$ python3 -q
>>> import numpy as np
>>> np.set_printoptions(precision=2, suppress=True, linewidth=120)
>>> J = np.array([[-0.1, 0.9, 1.1, 0.7, 1.5, -0.2, -0.7],
...     [-0.4, 1.2, 1.7, -0.3, -1.2, 0.0, -0.5],
...     [1.5, -1.0, -1.1, -1.6, -0.7, 0.5, -0.7],
...     [-0.3, 2.0, 0.3, -0.5, -0.8, 1.1, -1.3],
...     [1.0, 0.6, -1.0, -1.5, 0.6, 0.1, 1.8],
...     [-0.2, -0.2, -1.7, 1.0, 1.4, -0.4, 0.2]])
>>> J
array([[-0.1,  0.9,  1.1,  0.7,  1.5, -0.2, -0.7],
       [-0.4,  1.2,  1.7, -0.3, -1.2,  0. , -0.5],
       [ 1.5, -1. , -1.1, -1.6, -0.7,  0.5, -0.7],
       [-0.3,  2. ,  0.3, -0.5, -0.8,  1.1, -1.3],
       [ 1. ,  0.6, -1. , -1.5,  0.6,  0.1,  1.8],
       [-0.2, -0.2, -1.7,  1. ,  1.4, -0.4,  0.2]])
>>> rng = np.random.default_rng(48)
>>> B = J + rng.integers(-2, 3, (6, 5)) @ rng.integers(-2, 3, (5, 7))
>>> print(B)
[[-2.1  2.9  4.1  1.7  0.5 -4.2 -2.7]
 [ 0.6  5.2  5.7  5.7 -1.2 -3.  -4.5]
 [ 3.5 -2.  -3.1 -5.6 -3.7  5.5  0.3]
 [ 1.7  5.   5.3 -1.5 -8.8  2.1 -4.3]
 [-2.  -1.4 -5.  -1.5 12.6  5.1  3.8]
 [-2.2  4.8  8.3  1.   0.4  4.6 -4.8]]
>>> np.abs(B - J).sum(axis=1)
array([15., 22., 18., 23., 28., 28.])
>>> np.round(np.linalg.svd(B - J, compute_uv=False), 2) + 0
array([19.59, 12.77, 11.08,  4.18,  1.1 ,  0.  ])
>>> B - J
array([[-2.,  2.,  3.,  1., -1., -4., -2.],
       [ 1.,  4.,  4.,  6.,  0., -3., -4.],
       [ 2., -1., -2., -4., -3.,  5.,  1.],
       [ 2.,  3.,  5., -1., -8.,  1., -3.],
       [-3., -2., -4.,  0., 12.,  5.,  2.],
       [-2.,  5., 10.,  0., -1.,  5., -5.]])
>>> vec = np.array([5, -5, -2, -4, 4, 1, 0])
>>> h = np.maximum(B @ vec, 0)
>>> B * (h > 1e-9)[:, None]
array([[-0. ,  0. ,  0. ,  0. ,  0. , -0. , -0. ],
       [ 0. ,  0. ,  0. ,  0. , -0. , -0. , -0. ],
       [ 3.5, -2. , -3.1, -5.6, -3.7,  5.5,  0.3],
       [ 0. ,  0. ,  0. , -0. , -0. ,  0. , -0. ],
       [-2. , -1.4, -5. , -1.5, 12.6,  5.1,  3.8],
       [-0. ,  0. ,  0. ,  0. ,  0. ,  0. , -0. ]])
>>> h
array([ 0. ,  0. , 46.8,  0. , 68.5,  0. ])
>>> B = np.array([[-1, -1, 3],
...     [1, 0, -1],
...     [1, -2, 2],
...     [-2, -1, -2],
...     [3, -2, -2],
...     [3, -2, -3],
...     [-3, 0, 1]])
>>> np.einsum("ij->j", J)
array([ 1.5,  3.5, -0.7, -2.2,  0.8,  1.1, -1.2])
>>> np.einsum("ik,kj->ji", J, B)
array([[ 6.7,  1.8,  1.1,  8.4, -1.7, -1.3],
       [-5.4, -0.3,  2.7, -0.4,  1.1,  0.6],
       [-3.5,  3.5,  5.7, -4.3,  3.7, -7.2]])
>>> J @ B
array([[ 6.7, -5.4, -3.5],
       [ 1.8, -0.3,  3.5],
       [ 1.1,  2.7,  5.7],
       [ 8.4, -0.4, -4.3],
       [-1.7,  1.1,  3.7],
       [-1.3,  0.6, -7.2]])
>>> round(np.linalg.norm(J, "nuc"), 2)
np.float64(14.0)
>>> np.linalg.norm(J, axis=0)
array([1.88, 2.77, 3.05, 2.58, 2.67, 1.29, 2.49])
>>> np.round(np.linalg.norm(J, 2), 2)
np.float64(4.19)
>>> round(float(np.linalg.norm(J[1] - J[3])), 2)
2.16
>>> round(float(np.linalg.norm(J) ** 2 / np.linalg.norm(J, 2) ** 2), 2)
2.39
>>> round(np.linalg.norm(J[1], 1), 2), round(float(np.linalg.norm(J[1], np.inf)), 2)
(np.float64(5.3), 1.7)
>>> np.round(np.linalg.norm(J, 1), 2), round(float(np.linalg.norm(J, np.inf)), 2)
(np.float64(6.9), 7.1)
>>> np.linalg.norm(J, axis=1).argmax()
np.int64(2)
>>> C2 = J.T @ J
>>> (J @ J.T).shape
(6, 6)
>>> print(np.diag(C2))
[3.55 7.65 9.29 6.64 7.14 1.67 6.2 ]
>>> X = np.loadtxt("out14.csv", delimiter=",")
>>> print(X)
[[0.33 0.   0.   0.   0.17 0.   0.   0.17 0.   0.17 0.17]
 [0.   0.4  0.2  0.   0.   0.   0.   0.   0.   0.2  0.2 ]
 [0.   0.   0.33 0.17 0.   0.   0.   0.17 0.   0.17 0.17]
 [0.   0.   0.   0.4  0.2  0.2  0.   0.   0.   0.   0.2 ]
 [0.   0.2  0.   0.2  0.2  0.   0.   0.   0.2  0.2  0.  ]
 [0.14 0.14 0.14 0.   0.   0.14 0.   0.14 0.   0.14 0.14]
 [0.25 0.   0.25 0.   0.   0.   0.25 0.   0.25 0.   0.  ]
 [0.25 0.   0.   0.   0.25 0.25 0.   0.25 0.   0.   0.  ]
 [0.33 0.   0.   0.   0.   0.33 0.   0.   0.33 0.   0.  ]
 [0.   0.   0.5  0.   0.   0.   0.   0.   0.   0.5  0.  ]
 [0.2  0.2  0.   0.   0.   0.2  0.   0.2  0.   0.   0.2 ]]
>>> # rows and columns are dependent
>>> left, sigma, Vh = np.linalg.svd(X)
>>> V = Vh[:(sigma > 1e-8).sum()]
>>> vec = X[1] + 5 * X[6] + rng.integers(2) * np.eye(11)[7]
>>> vec
array([1.25, 0.4 , 1.45, 0.  , 0.  , 0.  , 1.25, 0.  , 1.25, 0.2 , 0.2 ])
>>> np.linalg.matrix_rank(np.vstack([X, vec]))
np.int64(10)
>>> round(float(np.linalg.norm(vec - V.T @ V @ vec)), 2)
0.0
